$ ipython --no-banner

In [1]: import numpy as np

In [2]: np.set_printoptions(precision=2, suppress=True, linewidth=100)

In [3]: def rnd(a):
   ...:     return np.round(a, 2) + 0
   ...: 

In [4]: W0 = np.abs(np.array([[2, 5, 0, 2], [4, 2, 2, 0], [2, 5, 2, 0], [0, 5, 2, 3]])) + np.eye(4)

In [5]: W0 = W0 / W0.sum(axis=1, keepdims=True)

In [6]: print(rnd(W0))
[[0.3  0.5  0.   0.2 ]
 [0.44 0.33 0.22 0.  ]
 [0.2  0.5  0.3  0.  ]
 [0.   0.45 0.18 0.36]]

In [7]: q, evecs = np.linalg.qr(W0[:, :2])[0], np.linalg.qr(W0[:, 2:])[0]

In [8]: s = np.linalg.svd(q.T @ evecs, compute_uv=False)

In [9]: print((s > 0.9).sum())
1

In [10]: print(rnd(np.degrees(np.arccos(s.clip(0, 1)))))
[18.85 61.56]

In [11]: print(rnd(np.linalg.norm(q @ q.T - evecs @ evecs.T, 2)))
0.88

In [12]: mat = np.array([[-0.6, 0.0, 1.3, -0.6],
    ...:     [-0.3, -1.1, 0.1, 0.8],
    ...:     [-1.4, -0.8, 1.4, 0.0],
    ...:     [-1.8, -2.1, -0.6, 0.6]])

In [13]: mat[:, 1] *= 5

In [14]: print(mat)
[[ -0.6   0.    1.3  -0.6]
 [ -0.3  -5.5   0.1   0.8]
 [ -1.4  -4.    1.4   0. ]
 [ -1.8 -10.5  -0.6   0.6]]

In [15]: t3 = np.stack([mat, 2 * mat, mat[::-1]])

In [16]: print(np.linalg.matrix_rank(t3.reshape(3, -1)))
2

In [17]: J = np.loadtxt("block2.csv", delimiter=",")

In [18]: print(J)
[[2. 3. 3.]
 [2. 1. 3.]
 [0. 0. 1.]]

In [19]: proj = np.triu(np.array([[-4, 4, 9], [2, 4, -3], [-2, -8, 5]]), 1) + np.eye(3)

In [20]: other = proj @ J @ np.linalg.inv(proj)

In [21]: print(other)
[[  10.  -33. -165.]
 [   2.   -7.  -39.]
 [   0.    0.    1.]]

In [22]: print(rnd(np.linalg.det(other)))
-4.0

In [23]: print(np.poly(other))
[ 1. -4. -1.  4.]

In [24]: print(np.trace(other), np.trace(J))
4.0 4.0

In [25]: print(proj @ J - J @ proj)
[[  8.  -4.  12.]
 [  0.  -8. -18.]
 [  0.   0.   0.]]

In [26]: m1 = np.load("x.npy")

In [27]: print(m1)
[[0 1 0 0]
 [3 0 0 0]
 [0 2 0 1]]

In [28]: print(rnd(np.linalg.norm(m1, axis=1)))
[1.   3.   2.24]

In [29]: print(m1[0] @ m1[1])
0

In [30]: print(rnd(np.linalg.norm(m1) ** 2 / np.linalg.norm(m1, 2) ** 2))
1.67

In [31]: print(rnd(np.linalg.norm(m1[0], 1)), rnd(np.linalg.norm(m1[0], np.inf)))
1.0 1.0

In [32]: x0 = np.array([2, 2, 1, 0])

In [33]: h = np.maximum(m1 @ x0, 0)

In [34]: print(np.maximum(m1 @ (3 * x0), 0))
[ 6 18 12]

In [35]: print(np.flatnonzero(h > 1e-9))
[0 1 2]

In [36]: r0 = np.array([-1, 1, -1])

In [37]: print(np.polyval(r0, m1[2]))
[-1 -3 -1 -1]

In [38]: print(np.cross(m1[2, :3], m1[1, :3]))
[ 0  0 -6]

In [39]: other = m1 / np.linalg.norm(m1, axis=1, keepdims=True)

In [40]: G = other @ other.T

In [41]: print(rnd(G))
[[1.   0.   0.89]
 [0.   1.   0.  ]
 [0.89 0.   1.  ]]

In [42]: q, _ = np.linalg.qr(np.array([[-0.7, -2.0, -0.1, 0.4],
    ...:     [-1.0, 1.0, -0.6, 0.1],
    ...:     [0.2, -0.6, -0.2, -1.4],
    ...:     [-0.6, -0.6, 1.0, 1.1]]))

In [43]: w = np.array([2, 2, -2, -2])

In [44]: A = q @ np.diag(w) @ q.T

In [45]: print(rnd(A))
[[ 1.3  -0.23  0.56  1.4 ]
 [-0.23  1.42 -1.07  0.88]
 [ 0.56 -1.07 -1.59 -0.06]
 [ 1.4   0.88 -0.06 -1.12]]

In [46]: w, evecs = np.linalg.eigh(A)

In [47]: x0 = np.array([0, 2, 0, 1])

In [48]: print(rnd(evecs * np.maximum(w, 0) @ evecs.T))
[[ 1.65 -0.12  0.28  0.7 ]
 [-0.12  1.71 -0.54  0.44]
 [ 0.28 -0.54  0.2  -0.03]
 [ 0.7   0.44 -0.03  0.44]]

In [49]: print(rnd(np.linalg.eigvalsh(A[1:, 1:])))
[-2.  -1.3  2. ]

In [50]: print(rnd(evecs * np.abs(w) @ evecs.T))
[[2. 0. 0. 0.]
 [0. 2. 0. 0.]
 [0. 0. 2. 0.]
 [0. 0. 0. 2.]]

In [51]: print(rnd(np.linalg.eigvalsh(A).min()))
-2.0

In [52]: w, evecs = np.linalg.eig(A)

In [53]: print(rnd(np.prod(w)))
16.0

In [54]: w, evecs = np.linalg.eigvalsh(A)
---------------------------------------------------------------------------
ValueError                                Traceback (most recent call last)
Cell In[54], line 1
----> 1 w, evecs = np.linalg.eigvalsh(A)

ValueError: too many values to unpack (expected 2)

In [55]: w, evecs = np.linalg.eigh(A)

In [56]: print(rnd(np.linalg.svd(A, compute_uv=False)))
[2. 2. 2. 2.]

In [57]: print(rnd(evecs @ np.diag(w) @ evecs.T))
[[ 1.3  -0.23  0.56  1.4 ]
 [-0.23  1.42 -1.07  0.88]
 [ 0.56 -1.07 -1.59 -0.06]
 [ 1.4   0.88 -0.06 -1.12]]

In [58]: print((w > 1e-8).sum(), (w < -1e-8).sum())
2 2

In [59]: print(rnd(w))
[-2. -2.  2.  2.]

In [60]: print(np.unique(w.round(6) + 0, return_counts=True)[1])
[2 2]

In [61]: print(rnd(evecs.T @ evecs))
[[1. 0. 0. 0.]
 [0. 1. 0. 0.]
 [0. 0. 1. 0.]
 [0. 0. 0. 1.]]

In [62]: U, s, vt = np.linalg.svd(A, full_matrices=False)

In [63]: print(rnd(U.T @ A @ vt.T))
[[2. 0. 0. 0.]
 [0. 2. 0. 0.]
 [0. 0. 2. 0.]
 [0. 0. 0. 2.]]

In [64]: print(rnd(s))
[2. 2. 2. 2.]

In [65]: print(rnd(s / s[0]))
[1. 1. 1. 1.]

In [66]: print((s > 1e-8).sum())
4

In [67]: print(rnd(np.sqrt((s ** 2).sum())), rnd(np.linalg.norm(A)))
4.0 4.0

In [68]: print(rnd(vt @ vt.T))
[[1. 0. 0. 0.]
 [0. 1. 0. 0.]
 [0. 0. 1. 0.]
 [0. 0. 0. 1.]]

In [69]: print(np.allclose(U * s @ vt, A))
True

In [70]: print(U.shape, s.shape, vt.shape)
(4, 4) (4,) (4, 4)

In [71]: print(rnd(np.cumsum(s ** 2) / np.sum(s ** 2)))
[0.25 0.5  0.75 1.  ]

In [72]: X = np.loadtxt("data.csv", delimiter=",")

In [73]: print(X)
[[-6.9 -1.   0. ]
 [ 3.  -4.9 -7. ]
 [-7.  -1.   0.1]]

In [74]: x0 = np.array([5, -7, -2])

In [75]: print(rnd(X @ x0))
[-27.5  63.3 -28.2]

In [76]: print(X @ np.eye(3)[1])
[-1.  -4.9 -1. ]

In [77]: print(rnd(X @ (2 * x0)))
[-55.  126.6 -56.4]

In [78]: print(np.linalg.norm(X @ x0) <= np.linalg.norm(X, 2) * np.linalg.norm(x0) + 1e-9)
True

In [79]: print(rnd((X * x0).sum(axis=1)))
[-27.5  63.3 -28.2]

In [80]: r0 = np.array([0, -1, -2])

In [81]: other = X + np.outer(r0, np.eye(3)[1])

In [82]: print(other)
[[-6.9 -1.   0. ]
 [ 3.  -5.9 -7. ]
 [-7.  -3.   0.1]]

In [83]: print(np.linalg.matrix_rank(np.linalg.inv(other) - np.linalg.inv(X), tol=1e-8))
1

In [84]: K = np.load("dump.npy")

In [85]: print(K)
[[ 9 -3 -9]
 [-3  3  0]
 [-9  0 14]]

In [86]: U, s, vt = np.linalg.svd(K)

In [87]: print(np.argmax(s[:-1] / (s[1:] + 1e-6)) + 1)
2

In [88]: other = U[:, :2] @ np.diag(s[:2]) @ vt[:2]

In [89]: print(rnd(other))
[[ 8.96 -3.04 -9.02]
 [-3.04  2.96 -0.02]
 [-9.02 -0.02 13.99]]

In [90]: print(np.linalg.matrix_rank(other))
2

In [91]: print(rnd(np.abs(K - other).max()))
0.04

In [92]: other = np.array([[-7, 5], [-4, 4], [1, -4]])

In [93]: E = np.kron(np.eye(3, dtype=int), other)

In [94]: print(E)
[[-7  5  0  0  0  0]
 [-4  4  0  0  0  0]
 [ 1 -4  0  0  0  0]
 [ 0  0 -7  5  0  0]
 [ 0  0 -4  4  0  0]
 [ 0  0  1 -4  0  0]
 [ 0  0  0  0 -7  5]
 [ 0  0  0  0 -4  4]
 [ 0  0  0  0  1 -4]]

In [95]: theta = np.radians(15)

In [96]: Rm = np.eye(6)

In [97]: Rm[1, 1] = Rm[3, 3] = np.cos(theta)

In [98]: Rm[1, 3], Rm[3, 1] = -np.sin(theta), np.sin(theta)

In [99]: print(rnd(Rm))
[[ 1.    0.    0.    0.    0.    0.  ]
 [ 0.    0.97  0.   -0.26  0.    0.  ]
 [ 0.    0.    1.    0.    0.    0.  ]
 [ 0.    0.26  0.    0.97  0.    0.  ]
 [ 0.    0.    0.    0.    1.    0.  ]
 [ 0.    0.    0.    0.    0.    1.  ]]

In [100]: other = E @ Rm.T

In [101]: print(rnd(np.linalg.det(Rm)), rnd(np.trace(Rm)))
1.0 5.93

In [102]: print(np.allclose(np.linalg.norm(E, axis=1), np.linalg.norm(other, axis=1)))
True

In [103]: other = np.c_[E[:, :1] @ np.array([[0]]), np.array([1, 1, 2, -1, -2, 1, 0, -1, -2])]

In [104]: print(other)
[[ 0  1]
 [ 0  1]
 [ 0  2]
 [ 0 -1]
 [ 0 -2]
 [ 0  1]
 [ 0  0]
 [ 0 -1]
 [ 0 -2]]

In [105]: print(rnd(np.linalg.norm(np.linalg.qr(E)[0].T @ other, axis=0) ** 2 / ((other ** 2).sum(axis=0) + 1e-12)))
[0.   0.77]

In [106]: print(rnd(np.linalg.norm(other - E @ np.linalg.lstsq(E, other)[0], axis=0)))
[0.   1.99]

In [107]: print(np.linalg.matrix_rank(np.c_[E, other]))
7

In [108]: x0 = np.array([2, 0, 0, 1, 0, 1])

In [109]: y = E @ x0

In [110]: print(rnd(np.linalg.solve(E.T @ E, E.T @ y)))
[2. 0. 0. 1. 0. 1.]

In [111]: rng = np.random.default_rng(5576)

In [112]: y = y + 0.1 * rng.normal(size=9)

In [113]: print(rnd(y))
[-14.17  -7.94   2.13   5.06   3.99  -4.21   5.03   4.1   -3.85]

In [114]: coef, *_ = np.linalg.lstsq(E, y)

In [115]: print([round(float(np.linalg.norm(np.linalg.solve(E.T @ E + lam * np.eye(6), E.T @ y))), 2) for lam in (0, 1, 10, 100)])
[2.46, 2.29, 1.76, 0.96]

In [116]: print(rnd(np.linalg.norm(y - E @ coef)))
0.22

In [117]: print(coef.round())
[ 2. -0.  0.  1. -0.  1.]
